% python3 -q
>>> import numpy as np
>>> np.set_printoptions(precision=2, suppress=True, linewidth=160, sign=" ")
>>> A = 5 * np.eye(9) + np.ones((9, 9))
>>> A
array([[ 6.,  1.,  1.,  1.,  1.,  1.,  1.,  1.,  1.],
       [ 1.,  6.,  1.,  1.,  1.,  1.,  1.,  1.,  1.],
       [ 1.,  1.,  6.,  1.,  1.,  1.,  1.,  1.,  1.],
       [ 1.,  1.,  1.,  6.,  1.,  1.,  1.,  1.,  1.],
       [ 1.,  1.,  1.,  1.,  6.,  1.,  1.,  1.,  1.],
       [ 1.,  1.,  1.,  1.,  1.,  6.,  1.,  1.,  1.],
       [ 1.,  1.,  1.,  1.,  1.,  1.,  6.,  1.,  1.],
       [ 1.,  1.,  1.,  1.,  1.,  1.,  1.,  6.,  1.],
       [ 1.,  1.,  1.,  1.,  1.,  1.,  1.,  1.,  6.]])
>>> vec = np.array([5, -5, 2, 4, -1, 1, -1, -1, 5])
>>> y = A @ vec
>>> y
array([ 34., -16.,  19.,  29.,   4.,  14.,   4.,   4.,  34.])
>>> np.round(np.linalg.solve(A, A[:, 7]), 2) + 0
array([ 0.,  0.,  0.,  0.,  0.,  0.,  0.,  1.,  0.])
>>> np.linalg.solve(A, -3 * y)
array([-15.,  15.,  -6., -12.,   3.,  -3.,   3.,   3., -15.])
>>> Q, _ = np.linalg.qr(np.array([[-0.4, -0.3, 0.5, 0.6, -2.2],
...     [-0.8, -0.7, -0.1, 0.1, 0.5],
...     [0.3, 0.7, 1.2, -1.3, 0.4],
...     [-0.7, -0.6, -1.5, 0.7, 1.2],
...     [-0.9, 0.6, 1.0, 0.7, 1.1]]))
>>> vecs, _ = np.linalg.qr(np.array([[-2.1, -0.9, -1.7, -0.2, 1.3, 0.0, 0.5],
...     [0.4, -0.3, -0.5, -0.5, 0.0, 0.2, -0.3],
...     [-0.1, 0.1, 1.2, -1.5, 1.1, -0.7, 2.0],
...     [0.1, -1.9, -1.4, 0.2, -0.1, 0.5, 0.5],
...     [0.0, -0.7, -0.6, -1.1, -0.8, 0.1, -0.4],
...     [-0.6, -0.8, 0.7, 1.5, 0.2, -1.1, 0.4],
...     [-1.0, -1.0, 0.0, -0.4, 1.0, -0.9, 0.3]]))
>>> sig = 20 * 0.5 ** np.arange(5)
>>> data = Q[:, :5] * sig @ vecs[:5]
>>> data
array([[ 4.6 , -0.98, -0.76, -2.87, -0.8 ,  0.09,  3.04],
       [ 8.79,  0.66, -3.88, -2.52, -3.46,  0.52,  4.88],
       [-2.72,  0.84,  2.83,  0.33,  1.46, -4.31, -2.71],
       [ 7.52,  0.84, -6.23,  0.65, -0.47,  2.11,  2.73],
       [11.69, -3.1 , -3.68,  0.97,  1.3 , -6.42, -0.01]])
>>> r0 = np.array([3, 1, 1])
>>> np.cross(data[0, :3], data[1, :3])
array([  4.3 ,  11.13,  11.64])
>>> np.convolve(data[0], r0)
array([ 13.81,   1.67,   1.33, -10.34,  -6.04,  -3.41,   8.41,   3.13,   3.04])
>>> np.round(np.abs(data).max(), 2)
np.float64(11.69)
>>> np.unravel_index(np.abs(data).argmax(), data.shape)
(np.int64(4), np.int64(0))
>>> round(float(np.linalg.norm(data)), 2)
23.08
>>> np.linalg.svd(data, compute_uv=False)
array([ 20.  ,  10.  ,   5.  ,   2.5 ,   1.25])
>>> data.sum(axis=0)
array([ 29.88,  -1.74, -11.72,  -3.43,  -1.99,  -8.01,   7.94])
>>> np.linalg.matrix_rank(data)
np.int64(5)
>>> np.linalg.norm(data, axis=0)
array([ 17.3 ,   3.52,   8.72,   4.  ,   4.08,   8.04,   6.92])
>>> np.linalg.norm(data, axis=1).argmax()
np.int64(4)
>>> np.linalg.norm(data, axis=1)
array([  6.39,  11.63,   6.66,  10.42,  14.27])
>>> round(float(np.linalg.norm(data) ** 2 / np.linalg.norm(data, 2) ** 2), 2)
1.33
>>> np.round(np.linalg.norm(data[2], 1), 2), round(float(np.linalg.norm(data[2], np.inf)), 2)
(np.float64(15.21), 4.31)
>>> M2 = data / np.linalg.norm(data, axis=1, keepdims=True)
>>> C2 = M2 @ M2.T
>>> np.linalg.norm(M2, axis=1)
array([ 1.,  1.,  1.,  1.,  1.])
>>> (C2 - 2 * np.eye(5)).round(6).argmax(axis=1)
array([ 1,  0,  4,  1,  3])
>>> (np.abs(C2) > 0.9).astype(int)
array([[ 1,  1,  0,  0,  0],
       [ 1,  1,  0,  0,  0],
       [ 0,  0,  1,  0,  0],
       [ 0,  0,  0,  1,  0],
       [ 0,  0,  0,  0,  1]])
>>> F = np.load("case8.npy")
>>> F
array([[ 0.2, -0.5,  0.2, -0.4],
       [ 0.3,  1.8, -1.4,  0.9],
       [-0.2,  0.5, -1.2, -0.6],
       [ 1.2, -1.3, -0.7,  0.2],
       [ 0. , -1.2,  0.5,  1.2],
       [ 0.2,  1.2, -1.5, -1.1],
       [ 2.4,  0. ,  0.8, -1. ],
       [ 0.2,  0.3,  1.7,  0.5]])
>>> rng = np.random.default_rng(6565)
>>> lab = rng.permutation(4)
>>> M2 = F[:, lab] * rng.choice([-1, 1], 4)
>>> M2
array([[-0.5,  0.2,  0.2,  0.4],
       [ 1.8, -1.4,  0.3, -0.9],
       [ 0.5, -1.2, -0.2,  0.6],
       [-1.3, -0.7,  1.2, -0.2],
       [-1.2,  0.5,  0. , -1.2],
       [ 1.2, -1.5,  0.2,  1.1],
       [ 0. ,  0.8,  2.4,  1. ],
       [ 0.3,  1.7,  0.2, -0.5]])
>>> left, _, vt = np.linalg.svd(F.T @ M2)
>>> lab
array([ 1,  2,  0,  3])
>>> vec = np.array([-4, -1, -4, -4])
>>> y = M2 @ vec
>>> np.linalg.lstsq(M2, y)[0]
array([-4., -1., -4., -4.])
>>> np.linalg.solve(M2.T @ M2, M2.T @ y)
array([-4., -1., -4., -4.])
>>> y
array([ -0.6,  -3.4,  -2.4,   1.9,   9.1,  -8.5, -14.4,  -1.7])
>>> try:
...     np.linalg.solve(M2, y)
... except np.linalg.LinAlgError as e:
...     print(e)
... 
Last 2 dimensions of the array must be square
>>> y = y + 0.05 * rng.normal(size=8)
>>> y
array([ -0.54,  -3.36,  -2.42,   1.84,   9.12,  -8.46, -14.39,  -1.73])
>>> c, *_ = np.linalg.lstsq(M2, y)
>>> c.round()
array([-4., -1., -4., -4.])
>>> round(float(np.linalg.norm(y - M2 @ c)), 2)
0.1
>>> M2 = np.array([[1, -2], [-1, 3], [3, 4], [-4, 2], [1, 5], [-4, 2], [4, 0]])
>>> data @ M2
array([[ 25.78, -24.77],
       [ 20.55, -52.43],
       [ 11.48,  18.63],
       [-12.62, -34.3 ],
       [ 26.82, -51.82]])
>>> np.vstack([data, M2.T]).shape
(7, 7)
>>> np.einsum("ik,kj->ij", data, M2)
array([[ 25.78, -24.77],
       [ 20.55, -52.43],
       [ 11.48,  18.63],
       [-12.62, -34.3 ],
       [ 26.82, -51.82]])
